$ ipython --no-banner

In [1]: import numpy as np

In [2]: from numpy import linalg as LA

In [3]: np.set_printoptions(precision=1, suppress=True, linewidth=140, floatmode="fixed")

In [4]: def rnd(a):
   ...:     return np.round(a, 1) + 0
   ...: 

In [5]: F = np.array([[-2.0, 1.0, 0.0], [0.0, -2.0, 1.0], [0.0, 0.0, -2.0]])

In [6]: F
Out[6]: 
array([[-2.0,  1.0,  0.0],
       [ 0.0, -2.0,  1.0],
       [ 0.0,  0.0, -2.0]])

In [7]: # triangular, det is the product of the diagonal

In [8]: vec = np.array([4, 5, 1])

In [9]: rhs = F @ vec

In [10]: beta, lr = np.zeros(3), 1 / LA.norm(F, 2) ** 2

In [11]: for i in range(10):
    ...:     beta -= lr * F.T @ (F @ beta - rhs)
    ...:     if i % 2 == 0: print(i, round(LA.norm(F @ beta - rhs), 1))
    ...: 
0 6.5
2 3.7
4 2.1
6 1.2
8 0.7

In [12]: rnd(beta)
Out[12]: array([3.8, 4.7, 0.8])

In [13]: rnd(LA.cond(F))
Out[13]: np.float64(2.0)

In [14]: rng = np.random.default_rng(54)

In [15]: labels = rng.permutation(3)

In [16]: A2 = F[:, labels] * rng.choice([-1, 1], 3)

In [17]: A2
Out[17]: 
array([[ 2.0,  0.0,  1.0],
       [-0.0,  1.0, -2.0],
       [-0.0, -2.0,  0.0]])

In [18]: Uu, _, vt = LA.svd(F.T @ A2)

In [19]: labels
Out[19]: array([0, 2, 1])

In [20]: A = np.load("out18.npy")

In [21]: A
Out[21]: 
array([[-0.4, -0.6,  0.6],
       [-0.4, -0.4,  0.9],
       [-0.2, -0.4, -0.2],
       [ 0.0, -0.1,  0.3],
       [ 0.0,  0.6, -0.9],
       [ 0.5,  0.5, -0.6],
       [-0.3,  0.3,  1.0],
       [-0.1, -0.1,  1.3],
       [ 0.3, -0.5,  0.8],
       [-0.4, -0.2,  0.1],
       [-0.1,  0.3, -1.2],
       [-0.1, -0.6,  1.8],
       [ 0.3,  0.0,  0.1],
       [ 0.1,  0.4, -1.0],
       [-0.1, -0.4,  0.3],
       [ 0.1,  0.1,  0.8],
       [-0.1, -0.5,  1.2],
       [-0.1, -0.4,  0.0]])

In [22]: labels = rng.permutation(3)

In [23]: A2 = A[:, labels] * rng.choice([-1, 1], 3)

In [24]: A2
Out[24]: 
array([[-0.6,  0.6,  0.4],
       [-0.4,  0.9,  0.4],
       [-0.4, -0.2,  0.2],
       [-0.1,  0.3, -0.0],
       [ 0.6, -0.9, -0.0],
       [ 0.5, -0.6, -0.5],
       [ 0.3,  1.0,  0.3],
       [-0.1,  1.3,  0.1],
       [-0.5,  0.8, -0.3],
       [-0.2,  0.1,  0.4],
       [ 0.3, -1.2,  0.1],
       [-0.6,  1.8,  0.1],
       [ 0.0,  0.1, -0.3],
       [ 0.4, -1.0, -0.1],
       [-0.4,  0.3,  0.1],
       [ 0.1,  0.8, -0.1],
       [-0.5,  1.2,  0.1],
       [-0.4,  0.0,  0.1]])

In [25]: Uu, _, vt = LA.svd(A.T @ A2)

In [26]: labels
Out[26]: array([1, 2, 0])
